$ python -q
>>> import numpy as np
>>> np.set_printoptions(suppress=True, linewidth=120)
>>> arr = np.tanh(np.array([[-1.3],
...     [-1.1],
...     [0.6],
...     [1.3],
...     [-0.2],
...     [2.2],
...     [-0.5],
...     [-1.0],
...     [-0.4],
...     [0.5],
...     [-1.1],
...     [2.0],
...     [-1.3],
...     [-1.0],
...     [1.7],
...     [0.0],
...     [-2.5],
...     [0.8],
...     [-1.0],
...     [0.0],
...     [1.0],
...     [-0.6],
...     [-1.0]]) @ np.array([[-1.1, -0.4, -1.2]]))
>>> arr.round(2)
array([[ 0.89,  0.48,  0.92],
       [ 0.84,  0.41,  0.87],
       [-0.58, -0.24, -0.62],
       [-0.89, -0.48, -0.92],
       [ 0.22,  0.08,  0.24],
       [-0.98, -0.71, -0.99],
       [ 0.5 ,  0.2 ,  0.54],
       [ 0.8 ,  0.38,  0.83],
       [ 0.41,  0.16,  0.45],
       [-0.5 , -0.2 , -0.54],
       [ 0.84,  0.41,  0.87],
       [-0.98, -0.66, -0.98],
       [ 0.89,  0.48,  0.92],
       [ 0.8 ,  0.38,  0.83],
       [-0.95, -0.59, -0.97],
       [ 0.  ,  0.  ,  0.  ],
       [ 0.99,  0.76,  1.  ],
       [-0.71, -0.31, -0.74],
       [ 0.8 ,  0.38,  0.83],
       [ 0.  ,  0.  ,  0.  ],
       [-0.8 , -0.38, -0.83],
       [ 0.58,  0.24,  0.62],
       [ 0.8 ,  0.38,  0.83]])
>>> O, evecs = np.linalg.qr(arr[:, :2])[0], np.linalg.qr(arr[:, 2:])[0]
>>> sigma = np.linalg.svd(O.T @ evecs, compute_uv=False)
>>> np.round(np.degrees(np.arccos(sigma.clip(0, 1))), 2)
array([0.38])
>>> F = np.loadtxt("layer6.csv", delimiter=",")
>>> F.round(2)
array([[ 0.36, -0.93],
       [-0.93, -0.36]])
>>> # keeps lengths
>>> U, sigma, VT = np.linalg.svd(F, full_matrices=False)
>>> np.round(U.T @ U, 2) + 0
array([[1., 0.],
       [0., 1.]])
>>> sigma / sigma[0]
array([1., 1.])
>>> np.cumsum(sigma ** 2) / np.sum(sigma ** 2)
array([0.5, 1. ])
>>> sigma
array([1., 1.])
>>> np.round(np.sqrt((sigma ** 2).sum()), 2), round(float(np.linalg.norm(F)), 2)
(np.float64(1.41), 1.41)
>>> np.allclose(U * sigma @ VT, F)
True
>>> np.round(U.T @ F @ VT.T, 2) + 0
array([[1., 0.],
       [0., 1.]])
>>> f = np.array([5, 1])
>>> A2 = F + np.outer(f, np.eye(2)[1])
>>> A2.round(2)
array([[ 0.36,  4.07],
       [-0.93,  0.64]])
>>> np.linalg.matrix_rank(np.linalg.inv(A2) - np.linalg.inv(F), tol=1e-8)
np.int64(1)
